% ipython --no-banner

In [1]: import numpy as np

In [2]: from numpy import linalg as LA

In [3]: np.set_printoptions(precision=1, suppress=True, linewidth=120, legacy="1.25")

In [4]: def rd(a):
   ...:     return np.round(a, 1) + 0
   ...: 

In [5]: F = np.loadtxt("m.csv", delimiter=",")

In [6]: print(F)
[[-1.  -1.   2.7]
 [ 0.1  0.1  4.8]
 [-0.5 -0.7 -1.2]
 [ 0.2  0.2  3.9]]

In [7]: # column 2 dominates

In [8]: def softmax(z):
   ...:     e = np.exp(z - z.max(axis=-1, keepdims=True))
   ...:     return e / e.sum(axis=-1, keepdims=True)
   ...: 

In [9]: print(rd(softmax(10 * F[2])))
[0.9 0.1 0. ]

In [10]: print(rd(softmax(F).sum(axis=1)))
[1. 1. 1. 1.]

In [11]: att = F @ F.T / np.sqrt(3)

In [12]: print(rd(softmax(att)))
[[0.1 0.7 0.  0.2]
 [0.  0.9 0.  0.1]
 [0.1 0.  0.9 0. ]
 [0.  0.9 0.  0.1]]

In [13]: other = np.array([[0, 0, 0], [1, 0, 2], [3, 0, 0]])

In [14]: print(LA.matrix_rank(F @ other))
2

In [15]: print(rd(np.einsum("ij->j", F)))
[-1.2 -1.4 10.2]

In [16]: print(rd(np.einsum("ik,kj->ji", F, other)))
[[ 7.1 14.5 -4.3 11.9]
 [ 0.   0.   0.   0. ]
 [-2.   0.2 -1.4  0.4]]

In [17]: print(LA.matrix_rank(np.vstack([F, other.T])))
3

In [18]: print(rd(np.einsum("ij,ij->i", F, F)))
[ 9.3 23.1  2.2 15.3]

In [19]: print(rd(F @ other))
[[ 7.1  0.  -2. ]
 [14.5  0.   0.2]
 [-4.3  0.  -1.4]
 [11.9  0.   0.4]]

In [20]: print(rd(np.einsum("ik,kj->ij", F, other)))
[[ 7.1  0.  -2. ]
 [14.5  0.   0.2]
 [-4.3  0.  -1.4]
 [11.9  0.   0.4]]

In [21]: print(np.vstack([F, other.T]).shape)
(7, 3)

In [22]: cov = F.T @ F

In [23]: print(rd(LA.svd(F, compute_uv=False) ** 2))
[47.   2.8  0. ]

In [24]: print((F @ F.T).shape)
(4, 4)

In [25]: other = np.c_[F[:, :1] @ np.array([[0]]), np.array([-3, 1, 1, 1])]

In [26]: print(other)
[[ 0. -3.]
 [ 0.  1.]
 [ 0.  1.]
 [ 0.  1.]]

In [27]: print(rd(LA.norm(other - F @ LA.lstsq(F, other)[0], axis=0)))
[0.  0.2]

In [28]: print(LA.matrix_rank(other))
1

In [29]: Uu, s, Vh = LA.svd(F, full_matrices=False)

In [30]: print(rd(s))
[6.9 1.7 0.1]

In [31]: print(rd(Uu.T @ Uu))
[[1. 0. 0.]
 [0. 1. 0.]
 [0. 0. 1.]]

In [32]: print(np.allclose(Uu * s @ Vh, F))
True

In [33]: print(rd(np.cumsum(s ** 2) / np.sum(s ** 2)))
[0.9 1.  1. ]

In [34]: feats = np.load("test7.npy")

In [35]: print(feats)
[[5. 1.]
 [1. 5.]]

In [36]: # equal to its transpose

In [37]: evals, evecs = LA.eigh(feats)

In [38]: x0 = np.array([3, 3])

In [39]: print(rd(LA.eigvalsh(feats[1:, 1:])))
[5.]

In [40]: print((np.sign(evecs[:, -1].round(6)) == np.sign(evecs[0, -1].round(6))).astype(int))
[1 1]

In [41]: X = np.loadtxt("a.csv", delimiter=",")

In [42]: print(rd(X))
[[-0.1 -1.  -1.2  2.1]
 [-0.8 -1.3 -1.2  2.8]
 [ 0.6 -0.8 -1.3  1.5]]

In [43]: # null space of dimension 2

In [44]: other = X / np.sqrt((X ** 2).mean(axis=1, keepdims=True))

In [45]: print(rd(other[0]))
[-0.1 -0.8 -0.9  1.6]

In [46]: Uu, s, Vh = LA.svd(X)

In [47]: evecs = Vh[:(s > 1e-8).sum()]

In [48]: rng = np.random.default_rng(690311)

In [49]: x0 = X[1] + -1 * X[0] + rng.integers(2) * np.eye(4)[1]

In [50]: print(rd(x0))
[-0.7  0.7  0.   0.8]

In [51]: print(np.allclose(evecs.T @ evecs @ x0, x0))
False

In [52]: print(rd(evecs.T @ evecs))
[[ 0.8  0.  -0.4 -0.2]
 [ 0.   0.2  0.2 -0.3]
 [-0.4  0.2  0.4 -0.3]
 [-0.2 -0.3 -0.3  0.7]]

In [53]: print(rd(np.diag(evecs.T @ evecs)))
[0.8 0.2 0.4 0.7]

In [54]: print([round(float(x), 1) for x in LA.svd(X, compute_uv=False)[:3]])
[4.7, 1.1, 0.0]

In [55]: print(LA.cond(X) > 100)
True

In [56]: E = np.array([[0, 0, 0, -3], [3, 1, -3, -3], [-3, 2, -1, 0], [3, -3, 0, 1]]) * (rng.random((4, 4)) < 0.3)

In [57]: print(E)
[[ 0  0  0 -3]
 [ 0  1 -3  0]
 [ 0  2 -1  0]
 [ 0  0  0  1]]

In [58]: # 2 blocks once reordered

In [59]: Q = F.astype(float).copy()

In [60]: for j in range(3):
    ...:     Q[:, j] -= Q[:, :j] @ (Q[:, :j].T @ Q[:, j])
    ...:     Q[:, j] /= LA.norm(Q[:, j])
    ...: 

In [61]: print(rd(Q.T @ F))
[[ 1.1  1.2 -0.7]
 [ 0.   0.2  1.7]
 [ 0.   0.   6.6]]

In [62]: print(rd(Q.T @ Q))
[[1. 0. 0.]
 [0. 1. 0.]
 [0. 0. 1.]]

In [63]: Uu, s, Vh = LA.svd(E)

In [64]: print(rd(s))
[3.6 3.2 1.4 0. ]

In [65]: other = Uu[:, :3] @ np.diag(s[:3]) @ Vh[:3]

In [66]: print(rd(LA.norm(E - other, 2)), s[3])
0.0 0.0

In [67]: print(LA.matrix_rank(other))
3

In [68]: print(rd(np.abs(E - other).max()))
0.0

In [69]: print(LA.matrix_rank(E, rtol=0.05))
3
